$ python -q
>>> import numpy as np
>>> np.set_printoptions(precision=2, suppress=True, linewidth=140)
>>> J = np.load("m.npy")
>>> J
array([[ 5., -2.,  0.,  0.],
       [-2., -8., -2.,  0.],
       [ 0., -2.,  2., -2.],
       [ 0.,  0., -2.,  0.]])
>>> w, vecs = np.linalg.eigh(J)
>>> x0 = np.array([1, 0, 4, 4])
>>> np.linalg.eigvalsh(J[1:, 1:])
array([-8.4 , -1.09,  3.49])
>>> vecs * np.abs(w) @ vecs.T
array([[ 5.35,  0.4 ,  0.42,  0.03],
       [ 0.4 ,  8.39,  1.07,  0.49],
       [ 0.42,  1.07,  3.13, -0.94],
       [ 0.03,  0.49, -0.94,  1.69]])
>>> round(x0 @ J @ x0 / (x0 @ x0), 2), round(float(w[0]), 2), round(w[-1], 2)
(np.float64(-0.82), -8.68, np.float64(5.34))
>>> w, vecs = np.linalg.eig(J)
>>> round(float(np.prod(w)), 2)
176.0
>>> np.sort(np.linalg.eigvals(np.linalg.inv(J)))
array([-0.91, -0.12,  0.19,  0.29])
>>> w, vecs = np.linalg.eigh(J)
>>> w
array([-8.68, -1.1 ,  3.45,  5.34])
>>> np.round(vecs.T @ vecs, 2) + 0
array([[1., 0., 0., 0.],
       [0., 1., 0., 0.],
       [0., 0., 1., 0.],
       [0., 0., 0., 1.]])
>>> np.round(vecs.T @ J @ vecs, 2) + 0
array([[-8.68,  0.  ,  0.  ,  0.  ],
       [ 0.  , -1.1 ,  0.  ,  0.  ],
       [ 0.  ,  0.  ,  3.45,  0.  ],
       [ 0.  ,  0.  ,  0.  ,  5.34]])
>>> np.unique(w.round(6) + 0, return_counts=True)[1]
array([1, 1, 1, 1])
>>> (w > 1e-8).sum(), (w < -1e-8).sum()
(np.int64(2), np.int64(2))
>>> r0 = np.array([1, 1, 1])
>>> F = np.array([np.roll(r0, i) for i in range(3)])
>>> F
array([[1, 1, 1],
       [1, 1, 1],
       [1, 1, 1]])
>>> w, vecs = np.linalg.eigh(F)
>>> np.abs(vecs[:, -1])
array([0.58, 0.58, 0.58])
>>> np.round(np.linalg.eigvalsh(F @ F), 2) + 0
array([0., 0., 9.])
>>> m1 = np.loadtxt("run7.csv", delimiter=",")
>>> m1
array([[140.18, 120.22,  20.43],
       [141.63, 119.73,  19.  ],
       [138.49, 119.86,  18.61],
       [139.66, 120.7 ,  20.51],
       [138.92, 119.99,  21.1 ],
       [139.99, 121.72,  20.37],
       [138.26, 118.39,  20.64],
       [139.57, 119.18,  18.13],
       [140.99, 121.46,  20.37],
       [139.75, 120.87,  19.32],
       [140.8 , 119.84,  18.04],
       [139.2 , 119.59,  20.47],
       [139.7 , 118.99,  19.47],
       [141.27, 120.16,  19.68],
       [140.28, 119.41,  20.28],
       [140.31, 118.97,  19.89],
       [139.69, 119.67,  20.2 ],
       [139.14, 120.94,  19.34],
       [139.07, 121.42,  20.  ],
       [140.32, 119.56,  20.66],
       [139.81, 120.57,  19.69],
       [141.66, 120.73,  20.54],
       [140.81, 119.7 ,  21.74],
       [139.43, 120.94,  19.11],
       [139.47, 120.19,  19.73]])
>>> Xc = m1 - m1.mean(axis=0)
>>> vecs = np.linalg.svd(Xc)[2][:1]
>>> M2 = Xc - Xc @ vecs.T @ vecs
>>> np.cov(Xc @ vecs.T, rowvar=False)
array(0.89)
>>> np.round(np.linalg.norm(M2) / np.linalg.norm(Xc), 2)
np.float64(0.78)
>>> np.linalg.norm(M2, axis=1).round(6).argmax()
np.int64(10)
>>> M2.std(axis=0)
array([0.5 , 0.68, 0.8 ])
>>> Xc = m1 - m1.mean(axis=0)
>>> U, sig, VT = np.linalg.svd(Xc, full_matrices=False)
>>> np.round(Xc.mean(axis=0), 2) + 0
array([0., 0., 0.])
>>> np.abs(VT[-1])
array([0.53, 0.85, 0.05])
>>> sig
array([4.62, 4.27, 3.95])
>>> sig ** 2 / (sig ** 2).sum()
array([0.39, 0.33, 0.28])
>>> round((sig ** 2).sum() ** 2 / (sig ** 4).sum(), 2)
np.float64(2.95)
>>> x0 = np.array([2, 3, 0])
>>> y = m1 @ x0
>>> np.round(np.linalg.lstsq(m1, y)[0], 2) + 0
array([2., 3., 0.])
>>> np.round(np.linalg.solve(m1.T @ m1, m1.T @ y), 2) + 0
array([2., 3., 0.])
>>> rng = np.random.default_rng(41)
>>> y = y + 0.3 * rng.normal(size=25)
>>> y
array([640.65, 642.53, 636.56, 641.57, 637.41, 645.47, 631.72, 636.33, 645.95, 641.72, 640.9 , 637.53, 636.64, 642.86, 638.63, 638.11,
       638.66, 640.86, 642.36, 639.19, 641.38, 645.77, 640.64, 641.79, 639.68])
>>> beta, *_ = np.linalg.lstsq(m1, y)
>>> beta
array([2.02, 2.96, 0.04])
>>> np.round(m1.T @ (y - m1 @ beta), 2) + 0
array([0., 0., 0.])
>>> ang = np.deg2rad(30)
>>> mat = np.eye(3)
>>> mat[np.ix_([2, 1], [2, 1])] = [[np.cos(ang), -np.sin(ang)], [np.sin(ang), np.cos(ang)]]
>>> mat
array([[ 1.  ,  0.  ,  0.  ],
       [ 0.  ,  0.87,  0.5 ],
       [ 0.  , -0.5 ,  0.87]])
>>> # orthonormal columns
>>> labels = rng.permutation(3)
>>> labels
array([1, 2, 0])
>>> M2 = mat[labels][:, labels]
>>> round(np.trace(M2), 2)
np.float64(2.73)
>>> np.sort(np.abs(np.linalg.eigvals(M2)))
array([1., 1., 1.])
>>> x0 = np.array([-3, 0, 0])
>>> y = mat @ x0
>>> y
array([-3.,  0.,  0.])
>>> np.linalg.solve(mat, y + mat[:, 0])
array([-2.,  0.,  0.])
>>> np.round(np.linalg.solve(mat, mat[:, 1]), 2) + 0
array([0., 1., 0.])
>>> def softmax(z):
...     e = np.exp(z - z.max(axis=-1, keepdims=True))
...     return e / e.sum(axis=-1, keepdims=True)
... 
>>> np.round(softmax(10 * mat[2]), 2) + 0
array([0., 0., 1.])
>>> softmax(mat[2])
array([0.25, 0.15, 0.6 ])
>>> S = mat @ mat.T / np.sqrt(3)
>>> softmax(S + np.triu(np.full(S.shape, -np.inf), 1))
array([[1.  , 0.  , 0.  ],
       [0.36, 0.64, 0.  ],
       [0.26, 0.26, 0.47]])
>>> (mat != 0).astype(int)
array([[1, 0, 0],
       [0, 1, 1],
       [0, 1, 1]])
>>> mat @ mat
array([[ 1.  ,  0.  ,  0.  ],
       [ 0.  ,  0.5 ,  0.87],
       [ 0.  , -0.87,  0.5 ]])
>>> np.flatnonzero(np.linalg.matrix_power((mat != 0) + (mat.T != 0) + np.eye(3), 3)[1])
array([1, 2])
>>> (np.linalg.matrix_power((mat != 0) + (mat.T != 0) + np.eye(3), 3) > 0).astype(int)
array([[1, 0, 0],
       [0, 1, 1],
       [0, 1, 1]])
>>> M = np.array([[-3, -3, -3, -3],
...     [-3, -6, -6, -6],
...     [-3, -6, -9, -9],
...     [-3, -6, -9, -12]])
>>> # symmetric
>>> labels = rng.permutation(4)
>>> labels
array([1, 2, 0, 3])
>>> M2 = M[labels][:, labels]
>>> np.trace(M2)
np.int64(-30)
>>> np.allclose(M2, M)
False
